In [1]: import numpy as np

In [2]: np.set_printoptions(precision=2, suppress=True, linewidth=120, floatmode="fixed")

In [3]: W0 = np.load("sample7.npy")

In [4]: W0
Out[4]: 
array([[ 0,  2,  0],
       [-2, -2,  0],
       [ 0,  0,  2]])

In [5]: rng = np.random.default_rng(775890)

In [6]: lab = rng.permutation(3)

In [7]: Y = W0[:, lab] * rng.choice([-1, 1], 3)

In [8]: Y
Out[8]: 
array([[ 0,  2,  0],
       [ 2, -2,  0],
       [ 0,  0, -2]])

In [9]: U, _, VT = np.linalg.svd(W0.T @ Y)

In [10]: lab
Out[10]: array([0, 1, 2])

In [11]: mat = np.array([[0.63, 0.96, -1.23, 2.55, -1.34],
    ...:     [0.96, -2.98, 0.28, 0.78, -2.23],
    ...:     [-1.23, 0.28, -1.06, 2.83, 1.93],
    ...:     [2.55, 0.78, 2.83, 0.54, -0.13],
    ...:     [-1.34, -2.23, 1.93, -0.13, -0.13]])

In [12]: ev, evecs = np.linalg.eigh(mat)

In [13]: x = np.array([0, 3, 0, 1, -1])

In [14]: round(float(x @ mat @ x / (x @ x)), 2), np.round(ev[0], 2), round(ev[-1], 2)
Out[14]: (-0.74, np.float64(-5.0), np.float64(4.0))

In [15]: np.round(evecs * np.abs(ev) @ evecs.T, 2) + 0
Out[15]: 
array([[ 2.97,  0.61,  0.90,  0.14, -1.05],
       [ 0.61,  3.69, -0.67,  0.14,  1.02],
       [ 0.90, -0.67,  3.58, -0.63,  0.00],
       [ 0.14,  0.14, -0.63,  3.87,  0.04],
       [-1.05,  1.02,  0.00,  0.04,  2.90]])

In [16]: x @ mat @ x
Out[16]: np.float64(-8.09)

In [17]: np.abs(mat).sum(axis=1).max(), round(float(np.abs(ev).max()), 2)
Out[17]: (np.float64(7.33), 5.0)

In [18]: ev, evecs = np.linalg.eigh(mat)

In [19]: np.abs(evecs[:, -1])
Out[19]: array([0.65, 0.27, 0.06, 0.61, 0.35])

In [20]: (ev > 1e-8).sum(), (ev < -1e-8).sum()
Out[20]: (np.int64(2), np.int64(3))

In [21]: np.abs(evecs[:, -1]).round(6).argmax()
Out[21]: np.int64(0)

In [22]: x = np.array([2, -1, 1, 1, -1])

In [23]: rhs = mat @ x

In [24]: beta, lr = np.zeros(5), 1 / np.linalg.norm(mat, 2) ** 2

In [25]: for i in range(10):
    ...:     beta -= lr * mat.T @ (mat @ beta - rhs)
    ...:     if i % 2 == 0: print(i, round(np.linalg.norm(mat @ beta - rhs), 2))
    ...: 
0 3.21
2 0.75
4 0.53
6 0.48
8 0.44

In [26]: beta
Out[26]: array([ 1.75, -0.82,  1.14,  1.04, -1.24])

In [27]: round(np.linalg.cond(mat), 2)
Out[27]: np.float64(4.99)

In [28]: r0 = np.array([0, 1, 2, 0, 0])

In [29]: Y = mat + np.outer(r0, np.eye(5)[2])

In [30]: np.linalg.matrix_rank(Y - mat)
Out[30]: np.int64(1)

In [31]: np.round(np.linalg.det(Y) / np.linalg.det(mat), 2), round(float(1 + np.linalg.solve(mat, r0)[2]), 2)
Out[31]: (np.float64(0.67), 0.67)

In [32]: [round(float(np.linalg.det(mat[:i, :i])), 2) + 0 for i in range(1, 6)]
Out[32]: [0.63, -2.8, 6.76, 59.7, -240.63]

In [33]: round(np.linalg.eigvalsh(mat).min(), 2)
Out[33]: np.float64(-5.0)

In [34]: E = np.array([[-0.9, 0.2, 0.8],
    ...:     [-0.3, 0.6, -0.7],
    ...:     [0.6, -1.5, -1.0],
    ...:     [-0.7, 0.7, -1.7],
    ...:     [-0.8, -0.7, -0.2],
    ...:     [0.7, -1.1, 1.1],
    ...:     [-0.1, 2.1, -1.2],
    ...:     [-1.0, 1.2, 0.1],
    ...:     [-0.9, 1.2, -0.8],
    ...:     [1.1, -0.7, -1.5],
    ...:     [0.1, 1.1, 1.4],
    ...:     [-0.3, -2.2, -0.4]])

In [35]: E[:, 0] = -1 * E[:, 2] + 0.1 * rng.normal(size=12)

In [36]: E
Out[36]: 
array([[-0.65,  0.20,  0.80],
       [ 0.71,  0.60, -0.70],
       [ 1.01, -1.50, -1.00],
       [ 1.68,  0.70, -1.70],
       [ 0.30, -0.70, -0.20],
       [-0.93, -1.10,  1.10],
       [ 1.22,  2.10, -1.20],
       [-0.08,  1.20,  0.10],
       [ 0.82,  1.20, -0.80],
       [ 1.66, -0.70, -1.50],
       [-1.28,  1.10,  1.40],
       [ 0.43, -2.20, -0.40]])

In [37]: Xc = (E - E.mean(axis=0)) / E.std(axis=0)

In [38]: np.argwhere(np.abs(Xc) > 2)
Out[38]: array([], shape=(0, 2), dtype=int64)

In [39]: beta = np.linalg.lstsq(np.delete(Xc, 1, axis=1), Xc[:, 1])[0]

In [40]: round(float(1 - np.var(Xc[:, 1] - np.delete(Xc, 1, axis=1) @ beta)), 2)
Out[40]: 0.09

In [41]: np.abs(beta).argmax()
Out[41]: np.int64(1)

In [42]: M = np.array([[4.0, 1.0, 0.0], [0.0, 4.0, 1.0], [0.0, 0.0, 4.0]])

In [43]: np.prod(np.diag(M)), round(np.linalg.det(M), 2)
Out[43]: (np.float64(64.0), np.float64(64.0))

In [44]: np.linalg.matrix_rank(M - M[0, 0] * np.eye(3))
Out[44]: np.int64(2)

In [45]: hat = np.triu(np.array([[3, 5, 6], [8, 8, 2], [9, 3, 4]]), 1) + np.eye(3)

In [46]: Y = hat @ M @ np.linalg.inv(hat)

In [47]: np.poly(Y)
Out[47]: array([  1.00, -12.00,  48.00, -64.00])

In [48]: np.trace(Y), np.trace(M)
Out[48]: (np.float64(12.0), np.float64(12.0))

In [49]: hat @ M - M @ hat
Out[49]: 
array([[0.00, 0.00, 3.00],
       [0.00, 0.00, 0.00],
       [0.00, 0.00, 0.00]])

In [50]: Y = np.linalg.inv(M)

In [51]: np.allclose(Y, M.T)
Out[51]: False

In [52]: M @ Y
Out[52]: 
array([[1.00, 0.00, 0.00],
       [0.00, 1.00, 0.00],
       [0.00, 0.00, 1.00]])

In [53]: round(float(np.linalg.cond(M)), 2)
Out[53]: 1.42

In [54]: np.round(np.linalg.det(M) * np.linalg.det(Y), 2)
Out[54]: np.float64(1.0)

In [55]: t3 = np.stack([M, 4 * M, M[::-1]])

In [56]: (t3 @ M.T).shape
Out[56]: (3, 3, 3)

In [57]: np.linalg.det(t3)
Out[57]: array([  64.00, 4096.00,  -64.00])

In [58]: q, R = np.linalg.qr(M)

In [59]: R
Out[59]: 
array([[4.00, 1.00, 0.00],
       [0.00, 4.00, 1.00],
       [0.00, 0.00, 4.00]])

In [60]: np.allclose(R.T @ R, M.T @ M)
Out[60]: True

In [61]: abs(R[0, 0]), np.round(np.linalg.norm(M[:, 0]), 2)
Out[61]: (np.float64(4.0), np.float64(4.0))

In [62]: q
Out[62]: 
array([[ 1.00,  0.00,  0.00],
       [-0.00,  1.00,  0.00],
       [-0.00, -0.00,  1.00]])

In [63]: q @ R
Out[63]: 
array([[4.00, 1.00, 0.00],
       [0.00, 4.00, 1.00],
       [0.00, 0.00, 4.00]])

In [64]: J = np.array([[-8, 2, -4, 1], [6, 6, 3, 3], [-8, 2, -8, 2], [6, 6, 6, 6]])

In [65]: def softmax(z):
    ...:     e = np.exp(z - z.max(axis=-1, keepdims=True))
    ...:     return e / e.sum(axis=-1, keepdims=True)
    ...: 

In [66]: np.round(softmax(10 * J[1]), 2) + 0
Out[66]: array([0.50, 0.50, 0.00, 0.00])

In [67]: softmax(J[1] + 3)
Out[67]: array([0.48, 0.48, 0.02, 0.02])

In [68]: softmax(J).sum(axis=1)
Out[68]: array([1.00, 1.00, 1.00, 1.00])

In [69]: att = J @ J.T / np.sqrt(4)

In [70]: np.round(softmax(att), 2) + 0
Out[70]: 
array([[0.00, 0.00, 1.00, 0.00],
       [0.00, 0.00, 0.00, 1.00],
       [0.00, 0.00, 1.00, 0.00],
       [0.00, 0.00, 0.00, 1.00]])

In [71]: sigma = 5 * 0.9 ** np.arange(6)

In [72]: q, _ = np.linalg.qr(np.array([[1.0, -0.4, -0.6, -0.1, -0.1, 0.2],
    ...:     [0.8, 0.2, 1.6, 1.3, -0.1, 0.2],
    ...:     [0.8, 0.2, 1.0, -0.6, 1.0, 0.6],
    ...:     [1.3, -0.3, 1.0, 0.1, -0.2, -0.2],
    ...:     [-0.8, 0.2, 0.7, 0.7, 0.7, 0.8],
    ...:     [0.9, -1.1, 0.7, -0.3, 0.5, 1.5]]))

In [73]: data = rng.normal(size=(24, 6)) * sigma @ q

In [74]: data
Out[74]: 
array([[ 3.73, -0.36,  6.98, -4.08, -8.24, -1.53],
       [-1.97,  3.83,  1.47, -2.77, -0.41,  2.16],
       [-5.39, -2.20,  2.63, -2.60,  1.78, -2.42],
       [ 1.61,  1.92,  3.43, -4.71, -2.44,  0.47],
       [ 3.91, -1.84, -2.56,  1.00,  1.95, -0.55],
       [-3.40, -0.85,  1.03,  3.54,  2.94, -0.16],
       [-1.79, -2.65, -0.73, -0.71, -0.88, -4.67],
       [-6.43,  1.36,  3.78, -5.12, -3.97,  1.13],
       [ 2.16, -1.29, -1.95, -1.57,  1.80,  4.50],
       [-3.22, -4.64, -0.15,  0.04, -0.21,  3.39],
       [ 1.15, -3.61, -6.51, -0.70,  5.63,  3.61],
       [ 0.52,  2.91, -0.33, -0.85,  0.83, -0.32],
       [ 6.95, -0.44, -0.41,  0.77,  2.96,  1.81],
       [ 3.46,  3.46, -2.80,  1.76,  1.32,  4.33],
       [ 1.37,  2.81, -2.35, -6.95, -2.67,  1.81],
       [-3.37,  1.18, -0.48, -0.02,  6.99,  2.43],
       [-0.83,  0.81, -0.05, -0.59, -2.70, -4.18],
       [ 6.61,  6.25, -2.93, -3.59,  5.56, -5.98],
       [-5.33, -3.77, -5.81,  2.75, -7.03,  2.25],
       [-1.30, -5.67, -6.55, -1.32,  2.12,  2.85],
       [ 1.56,  1.17, -3.16,  6.52, -9.46,  3.29],
       [-3.92,  4.90, -2.16,  6.76,  0.73, -2.58],
       [ 1.11,  1.23, -6.93, -0.91, -5.36, -1.73],
       [-0.35,  6.56,  7.29,  6.27,  2.88, -1.97]])

In [75]: x = np.array([-4, -2, -5])

In [76]: rhs = E @ x

In [77]: np.round(np.linalg.pinv(E) @ E, 2) + 0
Out[77]: 
array([[1.00, 0.00, 0.00],
       [0.00, 1.00, 0.00],
       [0.00, 0.00, 1.00]])

In [78]: rhs = rhs + 0.1 * rng.normal(size=12)

In [79]: rhs
Out[79]: array([-1.83, -0.61,  3.86,  0.48,  1.01,  0.34, -3.15, -2.63, -1.53,  2.32, -4.24,  4.62])

In [80]: beta, *_ = np.linalg.lstsq(E, rhs)

In [81]: round(np.linalg.norm(rhs - E @ beta), 2)
Out[81]: np.float64(0.3)

In [82]: beta
Out[82]: array([-4.37, -1.99, -5.40])

In [83]: [round(float(np.linalg.norm(np.linalg.solve(E.T @ E + lam * np.eye(3), E.T @ rhs))), 2) for lam in (0, 1, 10, 100)]
Out[83]: [7.23, 2.0, 1.36, 0.33]

In [84]: Z = data[[3, 9]].astype(float)

In [85]: for _ in range(4):
    ...:     lab = np.linalg.norm(data[:, None] - Z, axis=-1).argmin(axis=1)
    ...:     Z = np.array([data[lab == j].mean(axis=0) for j in range(2)])
    ...: 

In [86]: lab
Out[86]: array([0, 0, 1, 0, 1, 1, 1, 0, 1, 1, 1, 0, 0, 0, 0, 1, 0, 0, 1, 1, 1, 1, 0, 0])

In [87]: Z
Out[87]: 
array([[ 1.32,  2.53,  0.59, -1.73, -1.02, -0.33],
       [-1.58, -1.61, -2.20,  1.14,  0.53,  1.00]])

In [88]: lab = data[:, 3] > np.median(data[:, 3])

In [89]: r0 = data[lab].mean(axis=0) - data[~lab].mean(axis=0)

In [90]: ((data - data.mean(axis=0)) @ r0 > 0).astype(int)
Out[90]: array([0, 0, 0, 0, 1, 1, 0, 0, 1, 1, 1, 0, 1, 1, 0, 1, 0, 0, 1, 1, 1, 1, 0, 1])

In [91]: np.argsort(-np.abs(r0).round(6), kind="stable")
Out[91]: array([3, 4, 5, 2, 1, 0])

In [92]: round(float((((data - data.mean(axis=0)) @ r0 > 0) == lab).mean()), 2)
Out[92]: 0.88

In [93]: r0
Out[93]: array([-0.30, -0.43, -1.02,  5.27,  1.49,  1.28])

In [94]: Y = data / np.linalg.norm(data, axis=1, keepdims=True)

In [95]: C2 = Y @ Y.T

In [96]: np.argwhere(np.triu(np.abs(C2) > 0.95, 1))
Out[96]: array([], shape=(0, 2), dtype=int64)

In [97]: C2[10]
Out[97]: 
array([-0.72, -0.31, -0.16, -0.52,  0.65,  0.10, -0.15, -0.51,  0.78,  0.38,  1.00, -0.11,  0.44,  0.42,  0.04,  0.52,
       -0.64,  0.12,  0.10,  0.88, -0.22, -0.18,  0.07, -0.54])

In [98]: round(np.degrees(np.arccos(np.clip(C2[10, 9], -1, 1))), 2)
Out[98]: np.float64(67.85)

In [99]: X = np.array([[0.0, 5.0, 0.0, 0.0, 0.0, 0.0],
    ...:     [5.0, 0.0, 5.0, 0.0, 0.0, 0.0],
    ...:     [0.0, 5.0, 0.0, 5.0, 0.0, 0.0],
    ...:     [0.0, 0.0, 5.0, 1.0, 5.0, 0.0],
    ...:     [0.0, 0.0, 0.0, 5.0, 3.0, 5.0],
    ...:     [0.0, 0.0, 0.0, 0.0, 5.0, 0.0]])

In [100]: round(np.linalg.norm(W0) ** 2 / np.linalg.norm(W0, 2) ** 2, 2)
Out[100]: np.float64(1.53)

In [101]: np.linalg.norm(W0, axis=1).argmax()
Out[101]: np.int64(1)

In [102]: round(float(np.linalg.norm(W0, 1)), 2), round(np.linalg.norm(W0, np.inf), 2)
Out[102]: (4.0, np.float64(4.0))

In [103]: np.round(np.linalg.norm(W0[1], 1), 2), round(np.linalg.norm(W0[1], np.inf), 2)
Out[103]: (np.float64(4.0), np.float64(2.0))

In [104]: round(float(np.linalg.norm(W0[1] - W0[2])), 2)
Out[104]: 3.46

In [105]: np.trace(X)
Out[105]: np.float64(4.0)

In [106]: np.allclose(X, X.T)
Out[106]: True

In [107]: U, sigma, VT = np.linalg.svd(X, full_matrices=False)

In [108]: np.allclose(U * sigma @ VT, X)
Out[108]: True

In [109]: np.cumsum(sigma ** 2) / np.sum(sigma ** 2)
Out[109]: array([0.39, 0.67, 0.85, 0.96, 0.99, 1.00])

In [110]: U.shape, sigma.shape, VT.shape
Out[110]: ((6, 6), (6,), (6, 6))

In [111]: sigma
Out[111]: array([10.09,  8.43,  6.97,  5.30,  2.59,  1.92])

In [112]: np.abs(VT[0])
Out[112]: array([0.13, 0.27, 0.40, 0.55, 0.60, 0.30])

In [113]: sigma / sigma[0]
Out[113]: array([1.00, 0.84, 0.69, 0.53, 0.26, 0.19])

In [114]: (sigma > 1e-8).sum()
Out[114]: np.int64(6)

In [115]: np.round(U.T @ X @ VT.T, 2) + 0
Out[115]: 
array([[10.09,  0.00,  0.00,  0.00,  0.00,  0.00],
       [ 0.00,  8.43,  0.00,  0.00,  0.00,  0.00],
       [ 0.00,  0.00,  6.97,  0.00,  0.00,  0.00],
       [ 0.00,  0.00,  0.00,  5.30,  0.00,  0.00],
       [ 0.00,  0.00,  0.00,  0.00,  2.59,  0.00],
       [ 0.00,  0.00,  0.00,  0.00,  0.00,  1.92]])

In [116]: np.round(np.sqrt((sigma ** 2).sum()), 2), np.round(np.linalg.norm(X), 2)
Out[116]: (np.float64(16.12), np.float64(16.12))

In [117]: feats = np.load("test13.npy")

In [118]: feats
Out[118]: 
array([[ 0,  0,  0,  0,  0],
       [ 0,  0,  0,  0,  0],
       [-1, -3,  1,  2,  1]])

In [119]: theta = np.radians(60)

In [120]: R = np.eye(3)

In [121]: R[0, 0] = R[2, 2] = np.cos(theta)

In [122]: R[0, 2], R[2, 0] = -np.sin(theta), np.sin(theta)

In [123]: R
Out[123]: 
array([[ 0.50,  0.00, -0.87],
       [ 0.00,  1.00,  0.00],
       [ 0.87,  0.00,  0.50]])

In [124]: Y = W0 @ R.T

In [125]: np.abs(Y - W0).max(axis=0)
Out[125]: array([1.73, 0.00, 1.73])

In [126]: np.allclose(np.linalg.norm(W0, axis=1), np.linalg.norm(Y, axis=1))
Out[126]: True

In [127]: np.linalg.svd(W0, compute_uv=False), np.linalg.svd(Y, compute_uv=False)
Out[127]: (array([3.24, 2.00, 1.24]), array([3.24, 2.00, 1.24]))

In [128]: Y
Out[128]: 
array([[ 0.00,  2.00,  0.00],
       [-1.00, -2.00, -1.73],
       [-1.73,  0.00,  1.00]])
